$ ipython --no-banner

In [1]: import numpy as np

In [2]: from numpy import linalg as LA

In [3]: np.set_printoptions(precision=3, suppress=True, linewidth=120)

In [4]: q, _ = LA.qr(np.array([[0.0, -0.2, 0.3, -0.7, -0.2, 1.3, 1.4, 0.4],
   ...:     [0.2, -0.5, -0.7, -0.8, -1.0, 1.0, -0.4, 0.4],
   ...:     [0.8, 0.2, -0.7, -0.1, -0.2, 0.0, 0.6, -0.4],
   ...:     [-0.6, -0.1, -0.5, 0.6, -1.0, -0.3, -0.4, -0.6],
   ...:     [0.5, 0.9, 0.5, 2.1, 1.0, -0.2, -0.3, 0.9],
   ...:     [-0.9, 0.5, 0.3, -0.4, 0.2, 0.0, 0.5, 1.0],
   ...:     [-2.0, 0.6, -1.0, 1.1, -1.0, -1.4, 0.8, 1.5],
   ...:     [-0.6, -1.6, -0.6, 0.9, 0.0, 0.5, 0.2, -0.4]]))

In [5]: arr = q[:, :8]

In [6]: arr
Out[6]: 
array([[ 0.   , -0.096,  0.245,  0.216,  0.329, -0.63 , -0.609, -0.086],
       [-0.079, -0.239, -0.429,  0.264,  0.264, -0.442,  0.594, -0.254],
       [-0.315,  0.103, -0.689,  0.041, -0.355, -0.184, -0.333,  0.378],
       [ 0.236, -0.053, -0.199, -0.152,  0.701,  0.163, -0.001,  0.601],
       [-0.197,  0.438,  0.068, -0.749,  0.09 , -0.407,  0.168, -0.046],
       [ 0.354,  0.233,  0.301,  0.279, -0.329, -0.383,  0.326,  0.54 ],
       [ 0.787,  0.271, -0.383, -0.086, -0.068, -0.042, -0.172, -0.343],
       [ 0.236, -0.775,  0.018, -0.461, -0.289, -0.181, -0.019,  0.114]])

In [7]: rng = np.random.default_rng(6959)

In [8]: other = arr + rng.integers(-2, 3, (8, 4)) @ rng.integers(-2, 3, (4, 8))

In [9]: other
Out[9]: 
array([[ 1.   , -0.096, -3.755, -5.784,  0.329, -3.63 ,  1.391,  6.914],
       [ 1.921, -3.239, -0.429, -2.736,  5.264,  4.558,  5.594, -3.254],
       [-2.315,  0.103, -7.689,  3.041, -6.355, -0.184, -7.333,  1.378],
       [ 0.236, -2.053, -5.199, -5.152,  4.701,  6.163,  4.999, -0.399],
       [-4.197,  6.438,  6.068, -0.749,  2.09 , -2.407,  4.168, -0.046],
       [ 7.354, -4.767,  8.301,  1.279,  2.671, -2.383,  1.326, -1.46 ],
       [-2.213,  2.271, -0.383, -4.086,  5.932,  5.958,  7.828, -3.343],
       [-5.764,  3.225, -0.982,  0.539,  1.711,  5.819,  2.981, -4.886]])

In [10]: other - arr
Out[10]: 
array([[ 1.,  0., -4., -6.,  0., -3.,  2.,  7.],
       [ 2., -3.,  0., -3.,  5.,  5.,  5., -3.],
       [-2.,  0., -7.,  3., -6.,  0., -7.,  1.],
       [ 0., -2., -5., -5.,  4.,  6.,  5., -1.],
       [-4.,  6.,  6.,  0.,  2., -2.,  4.,  0.],
       [ 7., -5.,  8.,  1.,  3., -2.,  1., -2.],
       [-3.,  2.,  0., -4.,  6.,  6.,  8., -3.],
       [-6.,  4., -1.,  1.,  2.,  6.,  3., -5.]])

In [11]: np.abs(other - arr).sum(axis=1)
Out[11]: array([23., 26., 26., 28., 24., 29., 32., 28.])

In [12]: np.round(LA.svd(other - arr, compute_uv=False), 3) + 0
Out[12]: array([21.853, 16.468, 13.896, 11.409,  0.   ,  0.   ,  0.   ,  0.   ])

In [13]: q, vecs = LA.qr(other[:, :6])[0], LA.qr(other[:, 6:])[0]

In [14]: s = LA.svd(q.T @ vecs, compute_uv=False)

In [15]: round(float(LA.norm(q @ q.T - vecs @ vecs.T, 2)), 3)
Out[15]: 1.0

In [16]: (s > 0.9).sum()
Out[16]: np.int64(2)

In [17]: np.round(arr @ arr.T, 3) + 0
Out[17]: 
array([[1., 0., 0., 0., 0., 0., 0., 0.],
       [0., 1., 0., 0., 0., 0., 0., 0.],
       [0., 0., 1., 0., 0., 0., 0., 0.],
       [0., 0., 0., 1., 0., 0., 0., 0.],
       [0., 0., 0., 0., 1., 0., 0., 0.],
       [0., 0., 0., 0., 0., 1., 0., 0.],
       [0., 0., 0., 0., 0., 0., 1., 0.],
       [0., 0., 0., 0., 0., 0., 0., 1.]])

In [18]: vec = np.array([6, 2, 0, 5, 9, 2, 6, 0])

In [19]: y = arr @ vec

In [20]: y
Out[20]: array([-1.066,  5.431, -7.038,  7.181, -3.042,  2.211,  3.1  , -5.524])

In [21]: np.round(LA.solve(arr.T, arr[4]), 3) + 0
Out[21]: array([0., 0., 0., 0., 1., 0., 0., 0.])

In [22]: np.round(LA.solve(arr, 4 * y), 3) + 0
Out[22]: array([24.,  8.,  0., 20., 36.,  8., 24.,  0.])

In [23]: np.round(LA.solve(arr, y), 3) + 0
Out[23]: array([6., 2., 0., 5., 9., 2., 6., 0.])

In [24]: other = np.array([[-1, 2, 2, 0, 2],
    ...:     [0, 0, -1, 2, 1],
    ...:     [-1, 3, 1, 2, -3],
    ...:     [-2, 1, 3, -2, -1],
    ...:     [2, -3, -3, 0, -2]])

In [25]: F = np.triu(other)

In [26]: F
Out[26]: 
array([[-1,  2,  2,  0,  2],
       [ 0,  0, -1,  2,  1],
       [ 0,  0,  1,  2, -3],
       [ 0,  0,  0, -2, -1],
       [ 0,  0,  0,  0, -2]])

In [27]: F @ F
Out[27]: 
array([[  1,  -2,  -2,   8, -10],
       [  0,   0,  -1,  -6,  -1],
       [  0,   0,   1,  -2,   1],
       [  0,   0,   0,   4,   4],
       [  0,   0,   0,   0,   4]])

In [28]: LA.matrix_rank(F - F[0, 0] * np.eye(5))
Out[28]: np.int64(4)

In [29]: np.sort(LA.eigvals(F))
Out[29]: array([-2., -2., -1.,  0.,  1.])

In [30]: X = np.load("a.npy")

In [31]: X
Out[31]: 
array([[  2.2,   0.7,   2.2,  -0.4,  -0.7,  -0.8,  -0.5,  -0.4,  -0.4,  -6. ],
       [ -0.6,  -1.5,   1. ,  -0.1,  -0.1,  -0.8,   0.5,  -0.4,  -0.4,   8. ],
       [  2. ,   1.1,   1.3,  -1.9,  -0.7,   0.3,  -2. ,   0.4,   1.3,  10. ],
       [ -1.1,  -1.1,   0.6,   0.5,   0.6,   0.5,  -0.6,  -1.5,  -1. ,   6. ],
       [ -2.4,  -1. ,   1.4,   1.1,  -1. ,  -0.9,  -0.2,  -0.3,  -0.1, -18. ],
       [  0.1,   0.2,   0.7,  -0.6,  -0.8,  -1.4,  -0.3,  -2.5,   0.1,  36. ],
       [  0.2,  -0.1,  -1.6,  -0.7,   0.8,   0.8,  -1.3,  -0.7,   0.3, -10. ],
       [ -0.4,   0.6,   1.5,  -0.5,  -0.5,   2.4,   1. ,  -1.1,  -1.2,  -6. ],
       [  0.9,   0.7,  -2.1,   0.5,   0.2,  -1.1,  -2.1,  -1.3,  -0.1,   8. ],
       [ -0.5,  -0.8,  -2.2,   0.6,  -0.6,  -1.2,  -2.1,   0.1,   1.4,  30. ]])

In [32]: vec = np.array([6, 3, 8, 1, 1, 4, 5, 9, 3, 5])

In [33]: y = X @ vec

In [34]: y
Out[34]: array([  -8.7,   34.2,   71.8,    8.5, -103.7,  156.1,  -70.5,  -18.5,    4.5,  116.8])

In [35]: LA.solve(X, y)
Out[35]: array([6., 3., 8., 1., 1., 4., 5., 9., 3., 5.])

In [36]: LA.solve(X, 4 * y)
Out[36]: array([24., 12., 32.,  4.,  4., 16., 20., 36., 12., 20.])

In [37]: left, s, Vt = LA.svd(F)

In [38]: vecs = Vt[:(s > 1e-8).sum()]

In [39]: vec = F[2] + 3 * F[1] + rng.integers(2) * np.eye(5)[0]

In [40]: vec
Out[40]: array([ 1.,  0., -2.,  8.,  0.])

In [41]: np.diag(vecs.T @ vecs)
Out[41]: array([0.2, 0.8, 1. , 1. , 1. ])

In [42]: LA.matrix_rank(np.vstack([F, vec]))
Out[42]: np.int64(5)

In [43]: np.allclose(vecs.T @ vecs @ vec, vec)
Out[43]: False

In [44]: G = X.T @ X

In [45]: np.diag(G)
Out[45]: array([  17.44,    7.7 ,   24.4 ,    6.95,    4.28,   13.44,   16.5 ,   12.47,    6.53, 2956.  ])

In [46]: np.allclose(G, G.T)
Out[46]: True

In [47]: LA.svd(X, compute_uv=False) ** 2
Out[47]: array([2968.277,   30.522,   29.323,   13.821,   11.941,    6.567,    3.08 ,    1.675,    0.436,    0.069])

In [48]: Z = 10 * np.array([[0.5, 1.7, -0.5, 0.7, 0.9, 1.9, -0.9],
    ...:     [0.3, 0.8, 0.7, 0.9, -1.5, -0.1, -1.1],
    ...:     [0.1, -0.2, 0.0, 0.7, 2.0, 0.1, -0.5]])

In [49]: lab = rng.integers(0, 3, 26)

In [50]: A = Z[lab] + rng.normal(size=(26, 7))

In [51]: A
Out[51]: 
array([[  3.766,   7.977,   7.844,   7.336, -15.476,  -2.256, -11.857],
       [  4.362,   7.625,   6.218,   8.256, -15.537,  -1.857,  -9.325],
       [  0.113,  -3.149,   1.459,   6.13 ,  18.633,   2.144,  -4.609],
       [  3.202,   9.118,   7.82 ,   9.936, -14.47 ,  -2.244, -12.879],
       [  1.735,  17.646,  -5.634,   6.396,   8.994,  18.928,  -8.15 ],
       [  3.7  ,   8.763,   6.325,   9.485, -14.292,  -2.195, -13.708],
       [  0.994,  -2.322,   0.597,   6.208,  19.559,   1.756,  -5.194],
       [  1.048,  -1.367,   0.797,   7.597,  19.635,   0.889,  -5.185],
       [  2.105,   7.944,   8.459,   8.518, -15.534,   0.105, -12.792],
       [  5.41 ,  19.087,  -4.109,   8.621,   8.28 ,  18.695,  -9.163],
       [  1.609,   6.944,   7.354,   8.041, -14.109,  -0.625, -11.157],
       [  0.99 ,  -1.339,   1.611,   4.722,  20.348,   0.986,  -4.671],
       [  5.297,   7.895,   7.856,   7.527, -16.365,  -0.006, -11.121],
       [  2.222,  -2.121,  -0.808,   6.668,  19.742,   0.757,  -4.699],
       [  4.673,  17.478,  -5.558,   6.978,   8.591,  20.146, -10.873],
       [  4.231,  17.36 ,  -5.69 ,   7.242,   7.897,  20.013,  -8.845],
       [  2.661,  15.897,  -3.422,   7.359,   9.608,  18.127,  -8.363],
       [  2.158,  -3.456,  -0.147,   7.221,  19.869,   1.477,  -2.419],
       [  2.957,   7.618,   8.401,   8.677, -14.645,  -2.289, -11.283],
       [  5.538,  15.756,  -5.81 ,   8.1  ,  10.633,  21.453,  -9.61 ],
       [  4.531,   6.219,   6.78 ,   7.927, -14.35 ,  -1.014, -12.179],
       [ -1.474,  -1.367,  -0.662,   6.65 ,  20.427,   0.533,  -5.787],
       [  2.666,   8.92 ,   5.938,   9.162, -15.822,  -0.812,  -9.023],
       [ -0.135,  -3.685,   0.6  ,   5.79 ,  19.996,   1.841,  -6.048],
       [  2.9  ,  -3.074,   0.395,   6.546,  21.906,   2.475,  -4.936],
       [  6.292,  16.01 ,  -3.944,   6.439,   7.913,  20.55 ,  -9.858]])

In [52]: lab = A[:, 4] > np.median(A[:, 4])

In [53]: f = A[lab].mean(axis=0) - A[~lab].mean(axis=0)

In [54]: lab.astype(int)
Out[54]: array([0, 0, 1, 0, 1, 0, 1, 1, 0, 0, 0, 1, 0, 1, 1, 0, 1, 1, 0, 1, 0, 1, 0, 1, 1, 0])

In [55]: np.argsort(-np.abs(f).round(6), kind="stable")
Out[55]: array([4, 1, 2, 6, 5, 0, 3])

In [56]: f
Out[56]: array([-2.054, -6.66 , -5.833, -1.6  , 26.496,  3.496,  4.819])

In [57]: feats = np.maximum(np.array([[2],
    ...:     [3],
    ...:     [3],
    ...:     [1],
    ...:     [5],
    ...:     [4],
    ...:     [0],
    ...:     [3],
    ...:     [2],
    ...:     [0],
    ...:     [1],
    ...:     [0],
    ...:     [3],
    ...:     [0],
    ...:     [3],
    ...:     [5],
    ...:     [5],
    ...:     [3],
    ...:     [4]]) @ np.array([[2, 1, 2, 2, 0]]) + np.array([-7, -2, -9, -3, -1]), 0)

In [58]: feats
Out[58]: 
array([[0, 0, 0, 1, 0],
       [0, 1, 0, 3, 0],
       [0, 1, 0, 3, 0],
       [0, 0, 0, 0, 0],
       [3, 3, 1, 7, 0],
       [1, 2, 0, 5, 0],
       [0, 0, 0, 0, 0],
       [0, 1, 0, 3, 0],
       [0, 0, 0, 1, 0],
       [0, 0, 0, 0, 0],
       [0, 0, 0, 0, 0],
       [0, 0, 0, 0, 0],
       [0, 1, 0, 3, 0],
       [0, 0, 0, 0, 0],
       [0, 1, 0, 3, 0],
       [3, 3, 1, 7, 0],
       [3, 3, 1, 7, 0],
       [0, 1, 0, 3, 0],
       [1, 2, 0, 5, 0]])

In [59]: [round(float(x), 3) for x in LA.svd(feats, compute_uv=False)[:3]]
Out[59]: [17.812, 2.892, 0.515]

In [60]: left, s, Vt = LA.svd(feats)

In [61]: np.argmax(s[:-1] / (s[1:] + 1e-6)) + 1
Out[61]: np.int64(4)

In [62]: other = left[:, :4] @ np.diag(s[:4]) @ Vt[:4]

In [63]: np.round(LA.norm(feats - other, 2), 3), s[4]
Out[63]: (np.float64(0.0), np.float64(0.0))

In [64]: G = feats.T @ feats

In [65]: G
Out[65]: 
array([[ 29,  31,   9,  73,   0],
       [ 31,  41,   9, 101,   0],
       [  9,   9,   3,  21,   0],
       [ 73, 101,  21, 253,   0],
       [  0,   0,   0,   0,   0]])

In [66]: LA.eigvalsh(G)[::-1]
Out[66]: array([317.266,   8.366,   0.265,   0.102,   0.   ])

In [67]: (feats @ feats.T).shape
Out[67]: (19, 19)

In [68]: round(float(LA.det(2 * G)), 3), round(LA.det(G), 3)
Out[68]: (0.0, np.float64(0.0))

In [69]: np.kron(np.eye(2, dtype=int), G)
Out[69]: 
array([[ 29,  31,   9,  73,   0,   0,   0,   0,   0,   0],
       [ 31,  41,   9, 101,   0,   0,   0,   0,   0,   0],
       [  9,   9,   3,  21,   0,   0,   0,   0,   0,   0],
       [ 73, 101,  21, 253,   0,   0,   0,   0,   0,   0],
       [  0,   0,   0,   0,   0,   0,   0,   0,   0,   0],
       [  0,   0,   0,   0,   0,  29,  31,   9,  73,   0],
       [  0,   0,   0,   0,   0,  31,  41,   9, 101,   0],
       [  0,   0,   0,   0,   0,   9,   9,   3,  21,   0],
       [  0,   0,   0,   0,   0,  73, 101,  21, 253,   0],
       [  0,   0,   0,   0,   0,   0,   0,   0,   0,   0]])

In [70]: np.round(LA.det(G[::-1]), 3)
Out[70]: np.float64(0.0)

In [71]: r = LA.matrix_rank(feats)

In [72]: r
Out[72]: np.int64(4)

In [73]: ns = LA.svd(feats)[2][r:].T

In [74]: ns.shape
Out[74]: (5, 1)

In [75]: [int(LA.matrix_rank(feats[:i])) for i in range(1, len(feats) + 1)]
Out[75]: [1, 2, 2, 2, 3, 4, 4, 4, 4, 4, 4, 4, 4, 4, 4, 4, 4, 4, 4]

In [76]: feats @ ns
Out[76]: 
array([[0.],
       [0.],
       [0.],
       [0.],
       [0.],
       [0.],
       [0.],
       [0.],
       [0.],
       [0.],
       [0.],
       [0.],
       [0.],
       [0.],
       [0.],
       [0.],
       [0.],
       [0.],
       [0.]])

In [77]: [int(LA.matrix_rank(feats[:, :j + 1])) for j in range(5)]
Out[77]: [1, 2, 3, 4, 4]

In [78]: [int(LA.matrix_rank(np.delete(feats, i, axis=0))) for i in range(19)]
Out[78]: [4, 4, 4, 4, 4, 4, 4, 4, 4, 4, 4, 4, 4, 4, 4, 4, 4, 4, 4]

In [79]: mat = np.load("test3.npy")

In [80]: mat
Out[80]: 
array([[ 2,  0,  0,  0,  0,  0,  0],
       [-6,  2,  0,  0,  0,  0,  0],
       [-5,  7, -2,  0,  0,  0,  0],
       [ 5, -8, -2, -1,  0,  0,  0],
       [ 6,  2,  6,  1, -4,  0,  0],
       [ 2, -6, -8, -9,  7,  1,  0],
       [-2, -4,  2, -4, -3, -5, -1]])

In [81]: [round(float(x), 3) for x in LA.svd(mat, compute_uv=False)[:3]]
Out[81]: [17.948, 13.633, 8.73]

In [82]: LA.cond(mat) > 100
Out[82]: np.True_

In [83]: round(float(LA.norm(mat, 2) / LA.norm(mat)), 3)
Out[83]: 0.721

In [84]: LA.matrix_rank(mat, rtol=0.1)
Out[84]: np.int64(5)
